$ ipython --no-banner

In [1]: import numpy as np

In [2]: import numpy.linalg as la

In [3]: np.set_printoptions(precision=2, suppress=True, linewidth=140)

In [4]: F = np.loadtxt("arr.csv", delimiter=",")

In [5]: F
Out[5]: 
array([[0., 0., 0., 0.],
       [0., 2., 0., 0.],
       [0., 0., 0., 0.],
       [0., 0., 0., 2.]])

In [6]: rng = np.random.default_rng(59)

In [7]: A2 = F + rng.integers(-2, 3, (4, 2)) @ rng.integers(-2, 3, (2, 4))

In [8]: A2
Out[8]: 
array([[-1., -2., -2., -2.],
       [ 3., -4.,  2.,  2.],
       [-5.,  2., -6., -6.],
       [-4., -2., -6., -4.]])

In [9]: np.abs(A2 - F).sum(axis=1)
Out[9]: array([ 7., 13., 19., 18.])

In [10]: la.lstsq(F[:-1].T, F[-1])[2]
Out[10]: np.int32(1)

In [11]: np.allclose(F[:-1].T @ la.lstsq(F[:-1].T, F[-1])[0], F[-1])
Out[11]: False

In [12]: F @ la.pinv(F) @ F
Out[12]: 
array([[0., 0., 0., 0.],
       [0., 2., 0., 0.],
       [0., 0., 0., 0.],
       [0., 0., 0., 2.]])

In [13]: la.cond(F) > 100
Out[13]: np.True_

In [14]: np.argsort(-la.norm(F, axis=0).round(6), kind="stable")[:3]
Out[14]: array([1, 3, 0])

In [15]: la.matrix_rank(F, rtol=0.1)
Out[15]: np.int64(2)

In [16]: Uu, sigma, Vh = la.svd(F)

In [17]: np.argmax(sigma[:-1] / (sigma[1:] + 1e-6)) + 1
Out[17]: np.int64(2)

In [18]: sigma
Out[18]: array([2., 2., 0., 0.])

In [19]: A2 = Uu[:, :2] @ np.diag(sigma[:2]) @ Vh[:2]

In [20]: A2
Out[20]: 
array([[0., 0., 0., 0.],
       [0., 2., 0., 0.],
       [0., 0., 0., 0.],
       [0., 0., 0., 2.]])

In [21]: np.abs(F - A2).max()
Out[21]: np.float64(0.0)

In [22]: mat = np.load("sample4.npy")

In [23]: mat
Out[23]: 
array([[0.5 , 0.  , 0.  , 0.5 , 0.  ],
       [0.  , 1.  , 0.  , 0.  , 0.  ],
       [0.33, 0.33, 0.33, 0.  , 0.  ],
       [0.  , 0.  , 0.25, 0.5 , 0.25],
       [0.5 , 0.  , 0.  , 0.  , 0.5 ]])

In [24]: np.round(la.matrix_power(mat, 100), 2) + 0
Out[24]: 
array([[0.  , 0.99, 0.  , 0.  , 0.  ],
       [0.  , 1.  , 0.  , 0.  , 0.  ],
       [0.  , 1.  , 0.  , 0.  , 0.  ],
       [0.  , 0.99, 0.  , 0.  , 0.  ],
       [0.  , 0.99, 0.  , 0.  , 0.  ]])

In [25]: pr = np.eye(5)[1]

In [26]: for _ in range(6):
    ...:     pr = pr @ mat
    ...:     print(pr.round(2))
    ...: 
[0. 1. 0. 0. 0.]
[0. 1. 0. 0. 0.]
[0. 1. 0. 0. 0.]
[0. 1. 0. 0. 0.]
[0. 1. 0. 0. 0.]
[0. 1. 0. 0. 0.]
